% python3 -q
>>> import numpy as np
>>> np.set_printoptions(suppress=True, linewidth=140)
>>> other = np.array([[9, 5, 3, 4, 5, 3, 7],
...     [1, 8, 3, 2, 2, 0, 1],
...     [3, 2, 1, 9, 7, 5, 5],
...     [3, 9, 9, 5, 1, 5, 7],
...     [3, 1, 1, 0, 4, 1, 5],
...     [9, 1, 6, 8, 8, 6, 8],
...     [3, 4, 1, 2, 9, 8, 6]])
>>> E = other - other.T
>>> E
array([[ 0,  4,  0,  1,  2, -6,  4],
       [-4,  0,  1, -7,  1, -1, -3],
       [ 0, -1,  0,  0,  6, -1,  4],
       [-1,  7,  0,  0,  1, -3,  5],
       [-2, -1, -6, -1,  0, -7, -4],
       [ 6,  1,  1,  3,  7,  0,  0],
       [-4,  3, -4, -5,  4,  0,  0]])
>>> other = E / np.linalg.norm(E, axis=1, keepdims=True)
>>> C2 = other @ other.T
>>> np.round(np.linalg.norm(other, axis=1), 4)
array([1., 1., 1., 1., 1., 1., 1.])
>>> C2[4].round(4)
array([ 0.2376,  0.3085, -0.1052, -0.0419,  1.    , -0.2171,  0.363 ])
>>> K = 0.7 ** np.abs(np.subtract.outer(np.arange(5), np.arange(5)))
>>> K.round(4)
array([[1.    , 0.7   , 0.49  , 0.343 , 0.2401],
       [0.7   , 1.    , 0.7   , 0.49  , 0.343 ],
       [0.49  , 0.7   , 1.    , 0.7   , 0.49  ],
       [0.343 , 0.49  , 0.7   , 1.    , 0.7   ],
       [0.2401, 0.343 , 0.49  , 0.7   , 1.    ]])
>>> w, evecs = np.linalg.eigh(K)
>>> x = np.array([2, 3, 0, 2, 0])
>>> np.round(evecs * np.sqrt(w) @ evecs.T, 4)
array([[0.9098, 0.3467, 0.1863, 0.1108, 0.0707],
       [0.3467, 0.8534, 0.3271, 0.1794, 0.1108],
       [0.1863, 0.3271, 0.8465, 0.3271, 0.1863],
       [0.1108, 0.1794, 0.3271, 0.8534, 0.3467],
       [0.0707, 0.1108, 0.1863, 0.3467, 0.9098]])
>>> x @ K @ x
np.float64(34.024)
>>> np.round(np.linalg.eigvalsh(K[1:, 1:]), 4)
array([0.2029, 0.3182, 0.7541, 2.7248])
>>> np.round(np.abs(K).sum(axis=1).max(), 4), round(np.abs(w).max(), 4)
(np.float64(3.38), np.float64(3.103))
>>> (np.sign(evecs[:, -1].round(6)) == np.sign(evecs[0, -1].round(6))).astype(int)
array([1, 1, 1, 1, 1])
>>> np.round(evecs * np.abs(w) @ evecs.T, 4)
array([[1.    , 0.7   , 0.49  , 0.343 , 0.2401],
       [0.7   , 1.    , 0.7   , 0.49  , 0.343 ],
       [0.49  , 0.7   , 1.    , 0.7   , 0.49  ],
       [0.343 , 0.49  , 0.7   , 1.    , 0.7   ],
       [0.2401, 0.343 , 0.49  , 0.7   , 1.    ]])
>>> rng = np.random.default_rng(532)
>>> idx = rng.permutation(5)
>>> other = K[:, idx] * rng.choice([-1, 1], 5)
>>> other.round(4)
array([[ 1.    ,  0.49  ,  0.2401,  0.7   , -0.343 ],
       [ 0.7   ,  0.7   ,  0.343 ,  1.    , -0.49  ],
       [ 0.49  ,  1.    ,  0.49  ,  0.7   , -0.7   ],
       [ 0.343 ,  0.7   ,  0.7   ,  0.49  , -1.    ],
       [ 0.2401,  0.49  ,  1.    ,  0.343 , -0.7   ]])
>>> left, _, Vt = np.linalg.svd(K.T @ other)
>>> np.round(left @ Vt, 4) + 0
array([[ 1.,  0.,  0.,  0.,  0.],
       [ 0.,  0.,  0.,  1.,  0.],
       [ 0.,  1.,  0.,  0.,  0.],
       [ 0.,  0.,  0.,  0., -1.],
       [ 0.,  0.,  1.,  0.,  0.]])
>>> np.round(np.linalg.lstsq(K, other)[0], 4) + 0
array([[ 1.,  0.,  0.,  0.,  0.],
       [ 0.,  0.,  0.,  1.,  0.],
       [ 0.,  1.,  0.,  0.,  0.],
       [ 0.,  0.,  0.,  0., -1.],
       [ 0.,  0.,  1.,  0.,  0.]])
>>> idx
array([0, 2, 4, 1, 3])
>>> np.round(np.kron(np.eye(2, dtype=int), other), 4)
array([[ 1.    ,  0.49  ,  0.2401,  0.7   , -0.343 ,  0.    ,  0.    ,  0.    ,  0.    , -0.    ],
       [ 0.7   ,  0.7   ,  0.343 ,  1.    , -0.49  ,  0.    ,  0.    ,  0.    ,  0.    , -0.    ],
       [ 0.49  ,  1.    ,  0.49  ,  0.7   , -0.7   ,  0.    ,  0.    ,  0.    ,  0.    , -0.    ],
       [ 0.343 ,  0.7   ,  0.7   ,  0.49  , -1.    ,  0.    ,  0.    ,  0.    ,  0.    , -0.    ],
       [ 0.2401,  0.49  ,  1.    ,  0.343 , -0.7   ,  0.    ,  0.    ,  0.    ,  0.    , -0.    ],
       [ 0.    ,  0.    ,  0.    ,  0.    , -0.    ,  1.    ,  0.49  ,  0.2401,  0.7   , -0.343 ],
       [ 0.    ,  0.    ,  0.    ,  0.    , -0.    ,  0.7   ,  0.7   ,  0.343 ,  1.    , -0.49  ],
       [ 0.    ,  0.    ,  0.    ,  0.    , -0.    ,  0.49  ,  1.    ,  0.49  ,  0.7   , -0.7   ],
       [ 0.    ,  0.    ,  0.    ,  0.    , -0.    ,  0.343 ,  0.7   ,  0.7   ,  0.49  , -1.    ],
       [ 0.    ,  0.    ,  0.    ,  0.    , -0.    ,  0.2401,  0.49  ,  1.    ,  0.343 , -0.7   ]])
>>> round(float(np.linalg.det(2 * other)), 4), np.round(np.linalg.det(other), 4)
(2.1649, np.float64(0.0677))
>>> np.round(np.poly(other), 4)
array([ 1.    , -1.98  , -0.1382,  0.1657,  0.1327, -0.0677])
>>> np.round(np.einsum("ij,ji->", other, other), 4)
np.float64(4.1968)
